$ python3 -q
>>> import numpy as np
>>> from numpy import linalg as LA
>>> np.set_printoptions(precision=2, suppress=True, linewidth=200)
>>> m1 = np.loadtxt("mat.csv", delimiter=",")
>>> m1
array([[0., 0., 0., 0.],
       [1., 3., 0., 0.],
       [2., 1., 0., 0.],
       [1., 1., 2., 0.]])
>>> [round(float(x), 2) for x in LA.svd(m1, compute_uv=False)[:3]]
[3.96, 1.88, 1.34]
>>> LA.matrix_rank(m1, rtol=0.1)
np.int64(3)
>>> np.round(LA.norm(m1, 2) / LA.norm(m1), 2)
np.float64(0.86)
>>> LA.cond(m1) > 100
np.True_
>>> np.argsort(-LA.norm(m1, axis=0).round(6), kind="stable")[:3]
array([1, 0, 2])
>>> t = np.radians(72)
>>> r_ = np.eye(4)
>>> r_[1, 1] = r_[0, 0] = np.cos(t)
>>> r_[1, 0], r_[0, 1] = -np.sin(t), np.sin(t)
>>> print(r_)
[[ 0.31  0.95  0.    0.  ]
 [-0.95  0.31  0.    0.  ]
 [ 0.    0.    1.    0.  ]
 [ 0.    0.    0.    1.  ]]
>>> B = m1 @ r_.T
>>> print(B)
[[ 0.    0.    0.    0.  ]
 [ 3.16 -0.02  0.    0.  ]
 [ 1.57 -1.59  0.    0.  ]
 [ 1.26 -0.64  2.    0.  ]]
>>> np.round(LA.det(r_), 2), round(np.trace(r_), 2)
(np.float64(1.0), np.float64(2.62))
>>> np.round(LA.det(B[::-1]), 2)
np.float64(0.0)
>>> LA.eigvals(B)
array([ 0.  ,  0.  , -0.02,  0.  ])
>>> data = np.minimum.outer(np.arange(1, 7), np.arange(1, 7)) * 2
>>> data
array([[ 2,  2,  2,  2,  2,  2],
       [ 2,  4,  4,  4,  4,  4],
       [ 2,  4,  6,  6,  6,  6],
       [ 2,  4,  6,  8,  8,  8],
       [ 2,  4,  6,  8, 10, 10],
       [ 2,  4,  6,  8, 10, 12]])
>>> # symmetric, so the eigenvalues are real
>>> x0 = np.ones(6)
>>> for _ in range(5):
...     x0 = data @ x0
...     x0 /= LA.norm(x0)
...     print(round(x0 @ data @ x0, 2))
... 
34.37
34.41
34.41
34.41
34.41
>>> x0
array([0.13, 0.26, 0.37, 0.46, 0.52, 0.55])
>>> round(float(LA.eigvalsh(data)[-1]), 2)
34.41
>>> X = np.loadtxt("dump.csv", delimiter=",")
>>> X
array([[-0.14, -0.33,  0.22,  0.49, -0.04, -0.23,  0.43,  0.59],
       [ 0.52, -0.14, -0.35, -0.35, -0.04,  0.11, -0.19,  0.64],
       [-0.5 , -0.25, -0.77,  0.07, -0.29,  0.05,  0.03, -0.05],
       [ 0.19, -0.06, -0.2 , -0.3 ,  0.1 , -0.83,  0.3 , -0.2 ],
       [-0.14,  0.3 ,  0.03, -0.45, -0.08,  0.34,  0.74,  0.1 ],
       [ 0.25, -0.4 ,  0.28, -0.12, -0.79,  0.05,  0.05, -0.25],
       [-0.39, -0.62,  0.26, -0.51,  0.35,  0.06, -0.13,  0.02],
       [-0.44,  0.41,  0.22, -0.26, -0.39, -0.35, -0.35,  0.36]])
>>> Q, V = LA.qr(X[:, :1])[0], LA.qr(X[:, 1:])[0]
>>> sv = LA.svd(Q.T @ V, compute_uv=False)
>>> (sv > 0.9).sum()
np.int64(0)
>>> sv.round(2) + 0
array([0.])
>>> LA.norm(X, axis=0)
array([1., 1., 1., 1., 1., 1., 1., 1.])
>>> print(round(LA.norm(X[2] - X[5]), 2))
1.41
>>> print(np.round(LA.norm(X, 1), 2), np.round(LA.norm(X, np.inf), 2))
2.56 2.77
>>> X[2] @ X[5]
np.float64(0.0)
>>> print(LA.norm(X, axis=1).argmax())
1
>>> K = np.array([[1, -3, -2, -1, 1, -1, -3, -1, -1, -2, 3, -2],
...     [-3, 3, 3, 3, -3, -2, -2, 1, 1, -3, 1, 2],
...     [1, 2, 1, 2, -1, 1, 3, 3, -1, -2, 1, -2],
...     [-3, -2, -2, -2, 1, 0, -2, -1, -1, 2, -2, 1],
...     [1, 0, -2, 3, 3, 0, -3, 2, -3, 0, -3, 3],
...     [1, 0, 0, -1, -2, -1, -1, -2, -1, 3, -1, 3],
...     [3, -3, -3, 3, 0, -3, 3, 0, 2, 3, -1, 1]])
>>> K[:, 10] = 2 * K[:, 9]
>>> print(K)
[[ 1 -3 -2 -1  1 -1 -3 -1 -1 -2 -4 -2]
 [-3  3  3  3 -3 -2 -2  1  1 -3 -6  2]
 [ 1  2  1  2 -1  1  3  3 -1 -2 -4 -2]
 [-3 -2 -2 -2  1  0 -2 -1 -1  2  4  1]
 [ 1  0 -2  3  3  0 -3  2 -3  0  0  3]
 [ 1  0  0 -1 -2 -1 -1 -2 -1  3  6  3]
 [ 3 -3 -3  3  0 -3  3  0  2  3  6  1]]
>>> w1 = np.array([[1, 0],
...     [3, 0],
...     [3, 1],
...     [1, 0],
...     [1, 3],
...     [2, 3],
...     [0, 0],
...     [1, 3],
...     [3, 2],
...     [2, 2],
...     [1, 0],
...     [1, 1]])
>>> beta = np.array([1, 0])
>>> act = np.maximum(K @ w1 + beta, 0)
>>> LA.matrix_rank(act)
np.int64(2)
>>> (act > 0).astype(int)
array([[0, 0],
       [1, 0],
       [1, 1],
       [0, 1],
       [0, 1],
       [1, 0],
       [1, 0]])
>>> (act > 0).mean(axis=0)
array([0.57, 0.43])
>>> C = np.array([[0, 2, 1], [3, 0, 2]])
>>> print(act @ C)
[[ 0  0  0]
 [ 0 12  6]
 [ 6  8  8]
 [ 3  0  2]
 [30  0 20]
 [ 0 14  7]
 [ 0  4  2]]
>>> w1 @ C
array([[0, 2, 1],
       [0, 6, 3],
       [3, 6, 5],
       [0, 2, 1],
       [9, 2, 7],
       [9, 4, 8],
       [0, 0, 0],
       [9, 2, 7],
       [6, 6, 7],
       [6, 4, 6],
       [0, 2, 1],
       [3, 2, 3]])
>>> (act @ C).round(6).argmax(axis=1)
array([0, 1, 1, 0, 0, 1, 1])
